% ipython --no-banner

In [1]: import numpy as np

In [2]: from numpy import linalg as LA

In [3]: np.set_printoptions(precision=2, suppress=True, linewidth=200, legacy="1.25")

In [4]: rnd = lambda a: np.round(a, 2) + 0

In [5]: K = np.load("w.npy")

In [6]: K
Out[6]: 
array([[ 2,  0,  3,  3,  0,  2,  3],
       [ 2,  3,  4,  3,  3,  5,  5],
       [ 4,  6,  4,  3,  3,  8,  7],
       [ 5,  8,  4,  3,  5, 11,  9],
       [ 8,  8,  5,  6,  6, 14,  9],
       [11, 11,  8,  9,  8, 16,  9],
       [12, 13, 10, 12,  9, 17, 10],
       [14, 16, 11, 15, 11, 19, 11],
       [14, 18, 14, 15, 14, 19, 12],
       [17, 18, 15, 17, 16, 22, 13],
       [18, 19, 17, 19, 19, 23, 13],
       [18, 21, 18, 19, 22, 26, 15]])

In [7]: left, sigma, vt = LA.svd(K)

In [8]: np.argmax(sigma[:-1] / (sigma[1:] + 1e-6)) + 1
Out[8]: 1

In [9]: Y = left[:, :1] @ np.diag(sigma[:1]) @ vt[:1]

In [10]: rnd(np.abs(K - Y).max())
Out[10]: 3.69

In [11]: F = np.load("dump.npy")

In [12]: F
Out[12]: 
array([[-12.23,  15.5 ,   1.67,  -8.78,  -9.62,  -9.29,  -4.97],
       [ -1.93,   9.01, -10.47,  -0.58,   1.36, -21.93,  17.5 ],
       [-12.57,  13.48,   6.04, -21.37, -24.15,  -1.43,  -6.79],
       [ -5.88,  -0.71,  -0.93,  -7.2 ,   0.31,  -9.42,  -2.43],
       [  5.79,  -1.71,   6.  ,   0.7 ,  -1.87,   6.94,  -9.63],
       [  3.35,  -6.68,  -3.28,   0.17,  -0.15,  -1.57,  -4.3 ],
       [  1.51,  -2.95, -10.6 ,   5.66,   6.53,   1.53,  -0.88],
       [  2.24,  -4.2 , -11.24,   6.89,  20.76, -16.43,  12.95],
       [ -4.5 , -11.05,   5.86,   4.82,  14.34,  15.71, -12.19],
       [ 17.06,  -1.33,  -5.98,   4.45,   3.56,  -2.59,   2.36],
       [  0.12,  -1.29,   4.19,  -4.28,   4.46, -14.44,  14.74],
       [  5.5 , -10.68,   7.01,   1.86,   1.94,  18.21, -11.25],
       [-17.09,   2.95,   4.27,  -2.21,   8.2 ,   3.4 ,  -2.56],
       [ -1.47,  -7.93,   6.9 ,   0.5 ,   5.21,   2.39,   8.27],
       [ -4.35,   2.09,  -6.86, -13.47, -11.59,   0.99,  -1.67],
       [ -3.2 ,   0.73,   9.46, -14.28, -12.87,  15.78,  -9.4 ],
       [ 12.92, -22.23,   2.7 ,  12.24,  11.91,  17.41, -11.17],
       [-17.25,  -2.48,   3.86,  -2.71,   7.69,   2.48, -14.17],
       [  3.7 ,   9.25,  -1.11, -10.8 , -13.84,  -7.89,  10.41],
       [-13.06,  -2.23,   2.27,   1.52,   6.06,   1.11,   0.07],
       [-12.88,  19.69,  -8.07, -12.39, -11.48, -19.29,   3.18],
       [  4.03, -29.74,   6.13,  10.93,  17.99,  22.4 , -24.85],
       [ 26.34, -12.06,  -1.43,  16.88,   0.38,   5.43,  12.83],
       [  3.83, -12.25,  -8.39,   5.28,  10.82,  -3.29,  -1.34],
       [ -1.66,  -0.39, -12.07,   2.96,   6.07,  -9.55,  -3.45],
       [ -9.68,  21.99,  -1.73, -13.44, -15.56,  -2.64,   2.29],
       [ -2.28,  10.19,   4.65,  -2.35, -11.55,   0.49,   4.57],
       [ -3.83,  -1.83,   3.59,  -5.35,   2.75,  -3.16,  -4.41],
       [  8.69,  -1.8 ,  -0.68,   5.63,  10.37,  -2.54,  -1.31],
       [  9.34,  13.71, -11.26,  -0.26, -12.15, -28.15,  26.92],
       [  7.38,  -3.67,   3.73,  -5.58,  -3.24,  -0.33,   6.95],
       [ -9.23,  -1.24,   0.9 ,  -6.67,   2.85,  -4.2 ,  -9.32],
       [-13.32,  14.65,   6.33, -25.58, -23.6 ,  -5.45,   0.5 ],
       [ -2.82, -10.66,   0.29,  -7.78,  -2.79,   5.78,  -8.69],
       [  2.12, -10.56,   9.29,  -1.71,   5.21,  14.1 ,  -7.83],
       [  4.71,  -6.31, -11.14,   3.15,   8.71,  -3.46,  -3.82]])

In [13]: t3 = np.stack([F, -3 * F, F[::-1]])

In [14]: LA.matrix_rank(t3)
Out[14]: array([7, 7, 7])

In [15]: LA.matrix_rank(t3.reshape(3, -1))
Out[15]: 2

In [16]: (t3 @ F.T).shape
Out[16]: (3, 36, 36)

In [17]: rnd(np.einsum("bij,cij->bc", t3, t3))
Out[17]: 
array([[ 24465.1 , -73395.3 ,  -2072.47],
       [-73395.3 , 220185.9 ,   6217.4 ],
       [ -2072.47,   6217.4 ,  24465.1 ]])
